In [1]: import numpy as np

In [2]: import numpy.linalg as la

In [3]: np.set_printoptions(suppress=True, linewidth=200)

In [4]: A = np.loadtxt("dump.csv", delimiter=",")

In [5]: A
Out[5]: 
array([[ 4.,  4.,  1.,  5.,  1.,  5.,  3.],
       [ 0.,  4.,  3.,  1.,  0.,  3.,  0.],
       [ 5.,  4.,  1.,  4.,  3.,  0.,  0.],
       [ 4.,  3.,  1.,  1.,  4.,  5.,  0.],
       [ 0.,  3.,  3.,  4.,  3.,  5.,  0.],
       [ 0.,  4.,  3.,  0.,  5.,  5.,  0.],
       [ 0.,  0.,  0.,  0.,  0.,  0., -2.]])

In [6]: A @ A
Out[6]: 
array([[41., 74., 40., 37., 55., 87.,  6.],
       [19., 43., 25., 17., 28., 32.,  0.],
       [41., 61., 31., 49., 33., 72., 15.],
       [25., 67., 42., 44., 48., 79., 12.],
       [31., 65., 40., 31., 59., 69.,  0.],
       [15., 63., 45., 36., 49., 62.,  0.],
       [ 0.,  0.,  0.,  0.,  0.,  0.,  4.]])

In [7]: round(la.det(A), 3)
Out[7]: np.float64(-5064.0)

In [8]: np.round(la.matrix_power(A, 3), 3)
Out[8]: 
array([[ 512., 1244.,  766.,  696.,  909., 1322.,  111.],
       [ 269.,  611.,  370.,  367.,  406.,  609.,   57.],
       [ 515., 1066.,  619.,  571.,  789., 1158.,   93.],
       [ 486., 1128.,  693.,  596.,  866., 1181.,   51.],
       [ 448., 1090.,  681.,  647.,  797., 1145.,   93.],
       [ 429.,  995.,  618.,  550.,  751.,  999.,   45.],
       [   0.,    0.,    0.,    0.,    0.,    0.,   -8.]])

In [9]: (A - A.T) / 2
Out[9]: 
array([[ 0. ,  2. , -2. ,  0.5,  0.5,  2.5,  1.5],
       [-2. ,  0. , -0.5, -1. , -1.5, -0.5,  0. ],
       [ 2. ,  0.5,  0. ,  1.5,  0. , -1.5,  0. ],
       [-0.5,  1. , -1.5,  0. ,  0. ,  2.5,  0. ],
       [-0.5,  1.5,  0. ,  0. ,  0. ,  0. ,  0. ],
       [-2.5,  0.5,  1.5, -2.5,  0. ,  0. ,  0. ],
       [-1.5,  0. ,  0. ,  0. ,  0. ,  0. ,  0. ]])

In [10]: print(np.allclose(A, A.T))
False

In [11]: print(np.round(la.norm(A) ** 2 / la.norm(A, 2) ** 2, 3))
1.317

In [12]: round(la.norm(A[2] - A[5]), 3)
Out[12]: np.float64(8.602)

In [13]: np.round(la.norm(A, axis=0), 3)
Out[13]: array([ 7.55 ,  9.055,  5.477,  7.681,  7.746, 10.44 ,  3.606])

In [14]: la.norm(A, axis=2)
AxisError: axis 2 is out of bounds for array of dimension 2


In [15]: round(float(la.norm(A, 1)), 3), round(float(la.norm(A, np.inf)), 3)
Out[15]: (23.0, 23.0)

In [16]: A[2] @ A[5]
Out[16]: np.float64(34.0)

In [17]: la.norm(A, axis=1).argmax()
Out[17]: np.int64(0)

In [18]: x0 = np.array([4, 5, 2, 0, 0, 0, 0])

In [19]: rhs = A @ x0

In [20]: print(rhs)
[38. 26. 42. 33. 21. 26.  0.]

In [21]: print(np.round(la.solve(A, A[:, 1]), 3))
[ 0.  1.  0. -0.  0.  0. -0.]

In [22]: np.round(la.solve(A, rhs + A[:, 6]), 3) + 0
Out[22]: array([4., 5., 2., 0., 0., 0., 1.])

In [23]: print(np.round(la.solve(A.T, A[1]), 3) + 0)
[0. 1. 0. 0. 0. 0. 0.]

In [24]: rng = np.random.default_rng(566)

In [25]: labels = rng.permutation(7)

In [26]: labels
Out[26]: array([5, 2, 0, 3, 6, 1, 4])

In [27]: A2 = A[labels][:, labels]

In [28]: np.round(np.sort(np.abs(la.eigvals(A2))), 3)
Out[28]: array([ 1.041,  2.   ,  2.854,  3.582,  3.582,  4.095, 16.223])

In [29]: print(A2)
[[ 5.  3.  0.  0.  0.  4.  5.]
 [ 0.  1.  5.  4.  0.  4.  3.]
 [ 5.  1.  4.  5.  3.  4.  1.]
 [ 5.  1.  4.  1.  0.  3.  4.]
 [ 0.  0.  0.  0. -2.  0.  0.]
 [ 3.  3.  0.  1.  0.  4.  0.]
 [ 5.  3.  0.  4.  0.  3.  3.]]

In [30]: np.allclose(A2, A)
Out[30]: False

In [31]: t3 = np.stack([A, 2 * A, A[::-1]])

In [32]: t3.shape
Out[32]: (3, 7, 7)

In [33]: la.matrix_rank(t3.reshape(3, -1))
Out[33]: np.int64(2)

In [34]: print(np.round(la.norm(t3, axis=(1, 2)), 3))
[20.248 40.497 20.248]

In [35]: print(np.einsum("bij,cij->bc", t3, t3))
[[ 410.  820.  216.]
 [ 820. 1640.  432.]
 [ 216.  432.  410.]]

In [36]: M = np.loadtxt("data.csv", delimiter=",")

In [37]: M
Out[37]: 
array([[2., 2., 2., 2.],
       [2., 4., 4., 4.],
       [2., 4., 6., 6.],
       [2., 4., 6., 8.]])

In [38]: w, V = la.eigh(M)

In [39]: x0 = np.array([-5, 2, -1, 4])

In [40]: print(np.round(x0 @ M @ x0 / (x0 @ x0), 3), np.round(w[0], 3), np.round(w[-1], 3))
2.174 0.566 16.582

In [41]: np.round(V * np.sqrt(w) @ V.T, 3)
Out[41]: 
array([[1.219, 0.519, 0.372, 0.324],
       [0.519, 1.592, 0.844, 0.697],
       [0.372, 0.844, 1.916, 1.216],
       [0.324, 0.697, 1.216, 2.435]])

In [42]: np.round(la.eigvalsh(M[1:, 1:]), 3)
Out[42]: array([ 0.645,  1.572, 15.783])

In [43]: hat = np.triu(np.array([[-1, -1, -2, 0], [-1, 0, 2, -2], [-1, 1, -2, 1], [0, -2, 0, 2]]), 1) + np.eye(4)

In [44]: A2 = hat @ M @ la.inv(hat)

In [45]: np.round(np.poly(A2), 3)
Out[45]: array([  1., -20.,  60., -56.,  16.])

In [46]: la.matrix_rank(A2)
Out[46]: np.int64(4)

In [47]: r0 = np.array([0, -2, 1, -2])

In [48]: A2 = M + np.outer(r0, np.eye(4)[2])

In [49]: la.matrix_rank(la.inv(A2) - la.inv(M), tol=1e-8)
Out[49]: np.int64(1)
